$ ipython --no-banner

In [1]: import numpy as np

In [2]: np.set_printoptions(precision=1, suppress=True, linewidth=100, floatmode="fixed")

In [3]: mat = np.load("test2.npy")

In [4]: print(mat)
[[-2 -7  5  1  2 -8  4 -6 -3  4  9  2 -5  4]
 [-7 -2 -7  5  1  2 -8  4 -6 -3  4  9  2 -5]
 [ 5 -7 -2 -7  5  1  2 -8  4 -6 -3  4  9  2]
 [ 1  5 -7 -2 -7  5  1  2 -8  4 -6 -3  4  9]
 [ 2  1  5 -7 -2 -7  5  1  2 -8  4 -6 -3  4]
 [-8  2  1  5 -7 -2 -7  5  1  2 -8  4 -6 -3]
 [ 4 -8  2  1  5 -7 -2 -7  5  1  2 -8  4 -6]
 [-6  4 -8  2  1  5 -7 -2 -7  5  1  2 -8  4]
 [-3 -6  4 -8  2  1  5 -7 -2 -7  5  1  2 -8]
 [ 4 -3 -6  4 -8  2  1  5 -7 -2 -7  5  1  2]
 [ 9  4 -3 -6  4 -8  2  1  5 -7 -2 -7  5  1]
 [ 2  9  4 -3 -6  4 -8  2  1  5 -7 -2 -7  5]
 [-5  2  9  4 -3 -6  4 -8  2  1  5 -7 -2 -7]
 [ 4 -5  2  9  4 -3 -6  4 -8  2  1  5 -7 -2]]

In [5]: x0 = np.array([2, -2, 2, 1, -1, 2, 0, 0, -2, -1, 0, 1, 0, 2])

In [6]: rhs = mat @ x0

In [7]: print(rhs)
[ 15  -2  16  20  -1 -16 -21  -6   2  43 -30   6 -27  36]

In [8]: np.round(np.linalg.solve(mat, mat[:, 1]), 1) + 0
Out[8]: array([0.0, 1.0, 0.0, 0.0, 0.0, 0.0, 0.0, 0.0, 0.0, 0.0, 0.0, 0.0, 0.0, 0.0])

In [9]: np.round(np.linalg.solve(mat, rhs), 1) + 0
Out[9]: array([ 2.0, -2.0,  2.0,  1.0, -1.0,  2.0,  0.0,  0.0, -2.0, -1.0,  0.0,  1.0,  0.0,  2.0])

In [10]: print(np.round(np.linalg.solve(mat, rhs + mat[:, 5]), 1) + 0)
[ 2.0 -2.0  2.0  1.0 -1.0  3.0  0.0  0.0 -2.0 -1.0  0.0  1.0  0.0  2.0]

In [11]: vals, vecs = np.linalg.eigh(mat)

In [12]: x0 = np.array([2, 0, 0, 0, 2, -3, 1, 0, 0, 1, -1, 1, 0, -3])

In [13]: (np.sign(vecs[:, -1].round(6)) == np.sign(vecs[0, -1].round(6))).astype(int)
Out[13]: array([1, 0, 1, 0, 1, 0, 1, 0, 1, 0, 1, 0, 1, 0])

In [14]: print(np.linalg.eigvalsh(mat[1:, 1:]))
[-27.9 -26.3 -17.0 -16.1 -10.3  -6.3  -5.1  -1.3   5.0  10.4  14.4  15.1  39.5]

In [15]: print(np.abs(mat).sum(axis=1).max(), np.round(np.abs(vals).max(), 1))
65 40.5
